% python3 -q
>>> import numpy as np
>>> np.set_printoptions(precision=1, suppress=True, linewidth=200, legacy="1.25")
>>> X = np.array([[1, 0, 0, 0, 0, 0, 0, 0],
...     [3, 1, 0, 0, 0, 0, 0, 0],
...     [1, -4, 1, 0, 0, 0, 0, 0],
...     [-3, 5, 2, 1, 0, 0, 0, 0],
...     [0, -3, -1, -5, 1, 0, 0, 0],
...     [-2, -1, -5, -4, 2, 1, 0, 0],
...     [-2, 3, 2, -2, -5, 3, 1, 0],
...     [-2, 1, 2, 2, 5, -4, -5, 1]])
>>> np.linalg.matrix_rank(X - X[0, 0] * np.eye(8))
7
>>> K = np.array([[0.3, 3.0, 1.0, 2.0, 3.0, 3.0, 1.0, 3.0],
...     [0.0, 1.3, 2.0, 0.0, 3.0, 3.0, 0.0, 3.0],
...     [3.0, 0.0, 1.3, 0.0, 0.0, 1.0, 0.0, 0.0],
...     [3.0, 3.0, 3.0, 2.3, 3.0, 3.0, 2.0, 1.0],
...     [0.0, 0.0, 0.0, 0.0, 3.3, 0.0, 0.0, 0.0],
...     [0.0, 2.0, 3.0, 1.0, 1.0, 2.3, 0.0, 3.0],
...     [1.0, 0.0, 2.0, 0.0, 3.0, 3.0, 2.3, 1.0],
...     [0.0, 3.0, 1.0, 2.0, 3.0, 3.0, 1.0, 3.3]])
>>> cov = K.T @ K
>>> np.diag(cov)
array([19.1, 32.7, 29.7, 14.3, 56.9, 51.3, 11.3, 39.9])
>>> np.round(np.linalg.eigvalsh(cov)[::-1], 1) + 0
array([202.7,  22.4,  14.4,   9.6,   3.8,   2.1,   0.1,   0. ])
>>> rng = np.random.default_rng(2)
>>> B = X + rng.integers(-2, 3, (8, 7)) @ rng.integers(-2, 3, (7, 8))
>>> B
array([[  1, -11,  -2, -11,   6,  -7,   2,   4],
       [ -1,   1,   4,  -5,  -7,  11,  -5,  -9],
       [  5, -17,   1, -12,   5,  -4,   1,   3],
       [ -5,   6,  -1,   0,  -2,  -3,   3,   2],
       [ -6,  -3,  -2, -10,   5,  -2,  -1,   6],
       [  5, -10,  -7,  -8,   6,  -7,   4,   2],
       [ -9,  11,   3,   0,  -7,   8,  -2,   2],
       [ -4,   5,   3,   9,   5,   0,  -6,   1]])
>>> np.round(np.linalg.svd(B - X, compute_uv=False), 1) + 0
array([34. , 17.9, 14. ,  6.3,  2.6,  2.1,  0.1,  0. ])
>>> np.linalg.matrix_rank(B - X, tol=1e-8)
7
>>> r0 = np.array([0, 2, 2])
>>> m1 = np.array([np.roll(r0, i) for i in range(3)])
>>> m1
array([[0, 2, 2],
       [2, 0, 2],
       [2, 2, 0]])
>>> labels = rng.permutation(3)
>>> labels
array([1, 2, 0])
>>> B = m1[labels][:, labels]
>>> np.sort(np.abs(np.linalg.eigvals(B)))
array([2., 2., 4.])
>>> np.allclose(B, m1)
True
>>> np.trace(B)
0
>>> vals, evecs = np.linalg.eigh(m1)
>>> np.round(evecs @ np.diag(vals) @ evecs.T, 1) + 0
array([[0., 2., 2.],
       [2., 0., 2.],
       [2., 2., 0.]])
>>> np.round(evecs.T @ m1 @ evecs, 1) + 0
array([[-2.,  0.,  0.],
       [ 0., -2.,  0.],
       [ 0.,  0.,  4.]])
>>> np.linalg.eigvalsh(m1 @ m1)
array([ 4.,  4., 16.])
>>> vals
array([-2., -2.,  4.])
>>> vals.sum(), np.trace(m1)
(0.0, 0)
>>> np.abs(evecs[:, -1]).round(6).argmax()
0
>>> (vals > 1e-8).sum(), (vals < -1e-8).sum()
(1, 2)
>>> np.abs(evecs[:, -1])
array([0.6, 0.6, 0.6])
>>> vals, evecs = np.linalg.eig(m1)
>>> np.round(m1 @ evecs[:, 0] - vals[0] * evecs[:, 0], 1) + 0
array([0., 0., 0.])
>>> round(float(np.prod(vals)), 1)
16.0
>>> np.linalg.matrix_rank(X, rtol=0.1)
6
>>> [round(float(x), 1) for x in np.linalg.svd(X, compute_uv=False)[:3]]
[10.4, 10.1, 7.2]
>>> A = np.array([[0, 0, 2, 0, -1, 4, 0, -2],
...     [0, -4, -2, 3, 3, -3, 1, 0],
...     [2, -2, -4, 1, 3, 0, 1, -1],
...     [0, 3, 1, 2, 1, -2, -4, 1],
...     [-1, 3, 3, 1, 4, 2, -2, -3],
...     [4, -3, 0, -2, 2, 4, -1, 3],
...     [0, 1, 1, -4, -2, -1, -4, 1],
...     [-2, 0, -1, 1, -3, 3, 1, -2]])
>>> A
array([[ 0,  0,  2,  0, -1,  4,  0, -2],
       [ 0, -4, -2,  3,  3, -3,  1,  0],
       [ 2, -2, -4,  1,  3,  0,  1, -1],
       [ 0,  3,  1,  2,  1, -2, -4,  1],
       [-1,  3,  3,  1,  4,  2, -2, -3],
       [ 4, -3,  0, -2,  2,  4, -1,  3],
       [ 0,  1,  1, -4, -2, -1, -4,  1],
       [-2,  0, -1,  1, -3,  3,  1, -2]])
>>> vals, evecs = np.linalg.eigh(A)
>>> x = np.array([-1, -2, -3, 0, 2, -1, -3, -1])
>>> round(float(x @ A @ x / (x @ x)), 1), round(vals[0], 1), np.round(vals[-1], 1)
(-3.0, -10.3, 8.4)
>>> np.abs(A).sum(axis=1).max(), round(np.abs(vals).max(), 1)
(19, 10.3)
>>> np.linalg.eigvalsh(A[1:, 1:])
array([-9.9, -6.7, -3.2, -2. ,  3. ,  6.7,  8. ])
>>> x @ A @ x
-88
>>> x = np.array([-2, -1, 0, 1, 1, -1, -3, 1])
>>> rhs = A @ x
>>> rhs
array([-7, 10, -2, 15,  5, -3,  7, -6])
>>> np.round(np.linalg.solve(A, rhs), 1) + 0
array([-2., -1.,  0.,  1.,  1., -1., -3.,  1.])
>>> np.round(np.linalg.solve(A, A[:, 3]), 1) + 0
array([0., 0., 0., 1., 0., 0., 0., 0.])
>>> np.linalg.solve(A.T, A[1])
array([ 0.,  1., -0.,  0.,  0.,  0., -0., -0.])
>>> [round(float(np.linalg.det(A[:i, :i])), 2) + 0 for i in range(1, 9)]
[0.0, 0.0, 16.0, 68.0, 332.0, -5257.0, 22726.0, 138113.0]
>>> round(float(np.linalg.eigvalsh(A).min()), 1)
-10.3
>>> B = np.linalg.inv(A)
>>> (np.abs(B) > 1e-9).astype(int)
array([[1, 1, 1, 1, 1, 1, 1, 1],
       [1, 1, 1, 1, 1, 1, 1, 1],
       [1, 1, 1, 1, 1, 1, 1, 1],
       [1, 1, 1, 1, 1, 1, 1, 1],
       [1, 1, 1, 1, 1, 1, 1, 1],
       [1, 1, 1, 1, 1, 1, 1, 1],
       [1, 1, 1, 1, 1, 1, 1, 1],
       [1, 1, 1, 1, 1, 1, 1, 1]])
>>> np.round(np.linalg.inv(B), 1) + 0
array([[ 0.,  0.,  2.,  0., -1.,  4.,  0., -2.],
       [ 0., -4., -2.,  3.,  3., -3.,  1.,  0.],
       [ 2., -2., -4.,  1.,  3.,  0.,  1., -1.],
       [ 0.,  3.,  1.,  2.,  1., -2., -4.,  1.],
       [-1.,  3.,  3.,  1.,  4.,  2., -2., -3.],
       [ 4., -3.,  0., -2.,  2.,  4., -1.,  3.],
       [ 0.,  1.,  1., -4., -2., -1., -4.,  1.],
       [-2.,  0., -1.,  1., -3.,  3.,  1., -2.]])
>>> np.round(np.linalg.det(A) * np.linalg.det(B), 1)
1.0
>>> np.round(A @ B, 1) + 0
array([[1., 0., 0., 0., 0., 0., 0., 0.],
       [0., 1., 0., 0., 0., 0., 0., 0.],
       [0., 0., 1., 0., 0., 0., 0., 0.],
       [0., 0., 0., 1., 0., 0., 0., 0.],
       [0., 0., 0., 0., 1., 0., 0., 0.],
       [0., 0., 0., 0., 0., 1., 0., 0.],
       [0., 0., 0., 0., 0., 0., 1., 0.],
       [0., 0., 0., 0., 0., 0., 0., 1.]])
>>> np.linalg.det(A) * B
array([[ 68804., -16734.,  32988.,  20097., -34615., -16731.,  -7599., -52223.],
       [-16734., -30368.,   8413.,   7650.,   3276.,  -5008., -14335.,  -3241.],
       [ 32988.,   8413., -19754.,  -1710.,  -3982.,  -5380.,  -4920., -28523.],
       [ 20097.,   7650.,  -1710.,  26616., -12650.,  -1067., -17919.,   2481.],
       [-34615.,   3276.,  -3982., -12650.,  27080.,  11892.,  -2474.,   6262.],
       [-16731.,  -5008.,  -5380.,  -1067.,  11892.,  19258.,  -5493.,  27190.],
       [ -7599., -14335.,  -4920., -17919.,  -2474.,  -5493., -22480., -14669.],
       [-52223.,  -3241., -28523.,   2481.,   6262.,  27190., -14669.,  22726.]])
>>> B.round(1) + 0
array([[ 0.5, -0.1,  0.2,  0.1, -0.3, -0.1, -0.1, -0.4],
       [-0.1, -0.2,  0.1,  0.1,  0. ,  0. , -0.1,  0. ],
       [ 0.2,  0.1, -0.1,  0. ,  0. ,  0. ,  0. , -0.2],
       [ 0.1,  0.1,  0. ,  0.2, -0.1,  0. , -0.1,  0. ],
       [-0.3,  0. ,  0. , -0.1,  0.2,  0.1,  0. ,  0. ],
       [-0.1,  0. ,  0. ,  0. ,  0.1,  0.1,  0. ,  0.2],
       [-0.1, -0.1,  0. , -0.1,  0. ,  0. , -0.2, -0.1],
       [-0.4,  0. , -0.2,  0. ,  0. ,  0.2, -0.1,  0.2]])
>>> M = np.load("mat.npy")
>>> M
array([[0., 1., 1., 1.],
       [1., 0., 1., 1.],
       [1., 1., 0., 1.],
       [1., 1., 1., 0.]])
>>> round(float(np.linalg.eigvalsh(m1).min()), 1)
-2.0
>>> [round(float(np.linalg.det(m1[:i, :i])), 2) + 0 for i in range(1, 4)]
[0.0, -4.0, 16.0]
>>> np.all(np.linalg.eigvalsh(m1) > 0)
False
>>> labels = rng.permutation(4)
>>> labels
array([2, 3, 0, 1])
>>> B = M[labels][:, labels]
>>> np.diag(B)
array([0., 0., 0., 0.])
>>> np.round(np.linalg.det(B), 1), round(float(np.linalg.det(M[labels])), 1)
(-3.0, -3.0)
>>> np.allclose(B, M)
True
>>> np.trace(B)
0.0
>>> x = np.array([-2, -1, 0, 2])
>>> rhs = M @ x
>>> rhs
array([ 1.,  0., -1., -3.])
>>> np.linalg.solve(M, rhs + M[:, 1])
array([-2.,  0., -0.,  2.])
>>> np.linalg.solve(M, rhs)
array([-2., -1., -0.,  2.])
>>> r0 = np.array([1, 1, 0, 1])
>>> B = M + np.outer(r0, np.eye(4)[0])
>>> B
array([[1., 1., 1., 1.],
       [2., 0., 1., 1.],
       [1., 1., 0., 1.],
       [2., 1., 1., 0.]])
>>> np.linalg.matrix_rank(B - M)
1
>>> np.linalg.cond(K) > 100
True
>>> np.linalg.matrix_rank(K, rtol=0.1)
6
>>> np.argsort(-np.linalg.norm(K, axis=0).round(6), kind="stable")[:3]
array([4, 5, 7])
